>>> import numpy as np
>>> from numpy import linalg as LA
>>> np.set_printoptions(suppress=True, linewidth=140)
>>> tidy = lambda a: np.round(a, 2) + 0
>>> mat = np.load("m.npy")
>>> mat
array([[2., 1., 0., 0., 0.],
       [0., 2., 1., 0., 0.],
       [0., 0., 2., 1., 0.],
       [0., 0., 0., 2., 1.],
       [0., 0., 0., 0., 2.]])
>>> out = LA.inv(mat)
>>> tidy(LA.det(mat) * out)
array([[16., -8.,  4., -2.,  1.],
       [ 0., 16., -8.,  4., -2.],
       [ 0.,  0., 16., -8.,  4.],
       [ 0.,  0.,  0., 16., -8.],
       [ 0.,  0.,  0.,  0., 16.]])
>>> tidy(LA.inv(out))
array([[2., 1., 0., 0., 0.],
       [0., 2., 1., 0., 0.],
       [0., 0., 2., 1., 0.],
       [0., 0., 0., 2., 1.],
       [0., 0., 0., 0., 2.]])
>>> tidy(LA.cond(mat))
np.float64(2.44)
>>> (np.abs(out) > 1e-9).astype(int)
array([[1, 1, 1, 1, 1],
       [0, 1, 1, 1, 1],
       [0, 0, 1, 1, 1],
       [0, 0, 0, 1, 1],
       [0, 0, 0, 0, 1]])
>>> tidy(LA.slogdet(mat)[0])
np.float64(1.0)
>>> tidy(LA.det(mat) * LA.det(out))
np.float64(1.0)
>>> K = np.load("w.npy")
>>> tidy(K)
array([[ 1.54,  0.58, -0.63, -0.11,  0.13, -0.72,  0.52, -0.21, -0.51,  0.43,  0.01, -0.26],
       [ 0.58, -0.27, -0.68,  0.37,  0.19, -0.29,  0.14,  0.07, -0.65, -0.72,  0.74,  1.16],
       [-0.63, -0.68, -0.59,  0.61, -0.19,  0.  ,  0.67,  0.74, -0.24, -0.33,  0.19,  0.45],
       [-0.11,  0.37,  0.61, -0.48,  0.13,  1.11,  0.43, -0.3 , -0.58, -0.59,  0.16, -0.36],
       [ 0.13,  0.19, -0.19,  0.13, -0.76, -1.03, -0.62,  0.14, -0.34,  0.27, -0.23, -0.17],
       [-0.72, -0.29,  0.  ,  1.11, -1.03,  0.56, -0.08,  0.17, -0.81, -0.85, -0.21, -0.04],
       [ 0.52,  0.14,  0.67,  0.43, -0.62, -0.08,  0.41, -1.55, -0.1 , -0.1 , -0.32,  0.6 ],
       [-0.21,  0.07,  0.74, -0.3 ,  0.14,  0.17, -1.55,  1.45, -0.14,  0.36,  0.16,  0.71],
       [-0.51, -0.65, -0.24, -0.58, -0.34, -0.81, -0.1 , -0.14,  1.06, -0.47, -1.12,  0.47],
       [ 0.43, -0.72, -0.33, -0.59,  0.27, -0.85, -0.1 ,  0.36, -0.47,  0.74,  0.09,  0.58],
       [ 0.01,  0.74,  0.19,  0.16, -0.23, -0.21, -0.32,  0.16, -1.12,  0.09,  1.33, -0.19],
       [-0.26,  1.16,  0.45, -0.36, -0.17, -0.04,  0.6 ,  0.71,  0.47,  0.58, -0.19, -1.01]])
>>> tidy(K.reshape(-1, 2))
array([[ 1.54,  0.58],
       [-0.63, -0.11],
       [ 0.13, -0.72],
       [ 0.52, -0.21],
       [-0.51,  0.43],
       [ 0.01, -0.26],
       [ 0.58, -0.27],
       [-0.68,  0.37],
       [ 0.19, -0.29],
       [ 0.14,  0.07],
       [-0.65, -0.72],
       [ 0.74,  1.16],
       [-0.63, -0.68],
       [-0.59,  0.61],
       [-0.19,  0.  ],
       [ 0.67,  0.74],
       [-0.24, -0.33],
       [ 0.19,  0.45],
       [-0.11,  0.37],
       [ 0.61, -0.48],
       [ 0.13,  1.11],
       [ 0.43, -0.3 ],
       [-0.58, -0.59],
       [ 0.16, -0.36],
       [ 0.13,  0.19],
       [-0.19,  0.13],
       [-0.76, -1.03],
       [-0.62,  0.14],
       [-0.34,  0.27],
       [-0.23, -0.17],
       [-0.72, -0.29],
       [ 0.  ,  1.11],
       [-1.03,  0.56],
       [-0.08,  0.17],
       [-0.81, -0.85],
       [-0.21, -0.04],
       [ 0.52,  0.14],
       [ 0.67,  0.43],
       [-0.62, -0.08],
       [ 0.41, -1.55],
       [-0.1 , -0.1 ],
       [-0.32,  0.6 ],
       [-0.21,  0.07],
       [ 0.74, -0.3 ],
       [ 0.14,  0.17],
       [-1.55,  1.45],
       [-0.14,  0.36],
       [ 0.16,  0.71],
       [-0.51, -0.65],
       [-0.24, -0.58],
       [-0.34, -0.81],
       [-0.1 , -0.14],
       [ 1.06, -0.47],
       [-1.12,  0.47],
       [ 0.43, -0.72],
       [-0.33, -0.59],
       [ 0.27, -0.85],
       [-0.1 ,  0.36],
       [-0.47,  0.74],
       [ 0.09,  0.58],
       [ 0.01,  0.74],
       [ 0.19,  0.16],
       [-0.23, -0.21],
       [-0.32,  0.16],
       [-1.12,  0.09],
       [ 1.33, -0.19],
       [-0.26,  1.16],
       [ 0.45, -0.36],
       [-0.17, -0.04],
       [ 0.6 ,  0.71],
       [ 0.47,  0.58],
       [-0.19, -1.01]])
>>> tidy(K.ravel(order="F"))
array([ 1.54,  0.58, -0.63, -0.11,  0.13, -0.72,  0.52, -0.21, -0.51,  0.43,  0.01, -0.26,  0.58, -0.27, -0.68,  0.37,  0.19, -0.29,  0.14,
        0.07, -0.65, -0.72,  0.74,  1.16, -0.63, -0.68, -0.59,  0.61, -0.19,  0.  ,  0.67,  0.74, -0.24, -0.33,  0.19,  0.45, -0.11,  0.37,
        0.61, -0.48,  0.13,  1.11,  0.43, -0.3 , -0.58, -0.59,  0.16, -0.36,  0.13,  0.19, -0.19,  0.13, -0.76, -1.03, -0.62,  0.14, -0.34,
        0.27, -0.23, -0.17, -0.72, -0.29,  0.  ,  1.11, -1.03,  0.56, -0.08,  0.17, -0.81, -0.85, -0.21, -0.04,  0.52,  0.14,  0.67,  0.43,
       -0.62, -0.08,  0.41, -1.55, -0.1 , -0.1 , -0.32,  0.6 , -0.21,  0.07,  0.74, -0.3 ,  0.14,  0.17, -1.55,  1.45, -0.14,  0.36,  0.16,
        0.71, -0.51, -0.65, -0.24, -0.58, -0.34, -0.81, -0.1 , -0.14,  1.06, -0.47, -1.12,  0.47,  0.43, -0.72, -0.33, -0.59,  0.27, -0.85,
       -0.1 ,  0.36, -0.47,  0.74,  0.09,  0.58,  0.01,  0.74,  0.19,  0.16, -0.23, -0.21, -0.32,  0.16, -1.12,  0.09,  1.33, -0.19, -0.26,
        1.16,  0.45, -0.36, -0.17, -0.04,  0.6 ,  0.71,  0.47,  0.58, -0.19, -1.01])
>>> blk = K.reshape(12, 2, -1)
>>> np.einsum("ihd,jhd->hij", blk, blk).shape
(2, 12, 12)
>>> tidy(blk[:, 0])
array([[ 1.54,  0.58, -0.63, -0.11,  0.13, -0.72],
       [ 0.58, -0.27, -0.68,  0.37,  0.19, -0.29],
       [-0.63, -0.68, -0.59,  0.61, -0.19,  0.  ],
       [-0.11,  0.37,  0.61, -0.48,  0.13,  1.11],
       [ 0.13,  0.19, -0.19,  0.13, -0.76, -1.03],
       [-0.72, -0.29,  0.  ,  1.11, -1.03,  0.56],
       [ 0.52,  0.14,  0.67,  0.43, -0.62, -0.08],
       [-0.21,  0.07,  0.74, -0.3 ,  0.14,  0.17],
       [-0.51, -0.65, -0.24, -0.58, -0.34, -0.81],
       [ 0.43, -0.72, -0.33, -0.59,  0.27, -0.85],
       [ 0.01,  0.74,  0.19,  0.16, -0.23, -0.21],
       [-0.26,  1.16,  0.45, -0.36, -0.17, -0.04]])
>>> blk.shape
(12, 2, 6)
>>> O, _ = LA.qr(np.array([[0.3, 0.9, -1.1, 0.3, -0.1],
...     [-0.8, -0.5, -0.5, 0.1, -0.4],
...     [0.4, -1.2, 1.8, 0.8, -1.6],
...     [-0.6, 0.1, -0.4, 0.0, 0.0],
...     [-2.3, 1.3, 0.0, 1.8, 0.0]]))
>>> evecs, _ = LA.qr(np.array([[0.8, -1.3, 1.1, -0.4, -1.2, -0.2, 0.1],
...     [-1.8, 1.1, -0.1, -0.4, -0.1, -1.0, -0.9],
...     [1.4, -0.8, 0.3, 0.6, -2.2, 0.4, -1.2],
...     [-0.3, 1.6, 2.6, 1.6, 0.4, -0.9, 0.9],
...     [-0.7, -0.8, 1.6, -0.5, 0.0, -0.1, 0.2],
...     [1.6, 1.7, -0.3, -0.6, 0.2, -0.3, -0.9],
...     [-0.7, -1.5, 0.8, -1.0, 0.1, -1.2, -0.1]]))
>>> s = 20 * 0.2 ** np.arange(5)
>>> E = O[:, :5] * s @ evecs[:5]
>>> tidy(E)
array([[ 1.94, -1.51,  1.12,  0.  ,  1.23, -0.16, -1.57],
       [-3.03,  3.06, -2.39,  0.89,  0.44,  0.11,  4.25],
       [-0.4 , -0.49,  0.99, -1.16, -2.67,  0.23, -2.41],
       [-1.55,  1.89, -1.69,  0.96,  0.97, -0.02,  3.4 ],
       [-4.14,  6.39, -6.1 ,  4.59,  4.46, -0.06, 13.71]])
>>> r0, v = E[1], E[0]
>>> tidy(r0 @ r0)
np.float64(43.36)
>>> tidy(r0 @ v)
np.float64(-19.35)
>>> pr = (r0 @ v) / (r0 @ r0) * r0
>>> tidy((v - pr) @ r0)
np.float64(0.0)
>>> tidy(pr)
array([ 1.35, -1.37,  1.07, -0.4 , -0.2 , -0.05, -1.9 ])
>>> tidy(v - pr)
array([ 0.59, -0.14,  0.05,  0.4 ,  1.42, -0.11,  0.32])
>>> LA.matrix_rank(np.outer(r0, v))
np.int64(1)
>>> rng = np.random.default_rng(58387)
>>> out = E + rng.integers(-2, 3, (5, 1)) @ rng.integers(-2, 3, (1, 7))
>>> tidy(out)
array([[ 5.94,  0.49,  5.12,  4.  ,  3.23,  3.84, -5.57],
       [-7.03,  1.06, -6.39, -3.11, -1.56, -3.89,  8.25],
       [-2.4 , -1.49, -1.01, -3.16, -3.67, -1.77, -0.41],
       [ 0.45,  2.89,  0.31,  2.96,  1.97,  1.98,  1.4 ],
       [-4.14,  6.39, -6.1 ,  4.59,  4.46, -0.06, 13.71]])
>>> LA.matrix_rank(out - E, tol=1e-8)
np.int64(1)
>>> tidy(out - E)
array([[ 4.,  2.,  4.,  4.,  2.,  4., -4.],
       [-4., -2., -4., -4., -2., -4.,  4.],
       [-2., -1., -2., -2., -1., -2.,  2.],
       [ 2.,  1.,  2.,  2.,  1.,  2., -2.],
       [ 0.,  0.,  0.,  0.,  0.,  0.,  0.]])
>>> vec = np.array([2, 3, 2, 4, 1, 3, 4])
>>> a = np.maximum(E @ vec, 0)
>>> tidy(np.maximum(E @ (3 * vec), 0))
array([  0.  ,  59.  ,   0.  ,  52.56, 228.51])
>>> tidy(E * (a > 1e-9)[:, None])
array([[ 0.  ,  0.  ,  0.  ,  0.  ,  0.  ,  0.  ,  0.  ],
       [-3.03,  3.06, -2.39,  0.89,  0.44,  0.11,  4.25],
       [ 0.  ,  0.  ,  0.  ,  0.  ,  0.  ,  0.  ,  0.  ],
       [-1.55,  1.89, -1.69,  0.96,  0.97, -0.02,  3.4 ],
       [-4.14,  6.39, -6.1 ,  4.59,  4.46, -0.06, 13.71]])
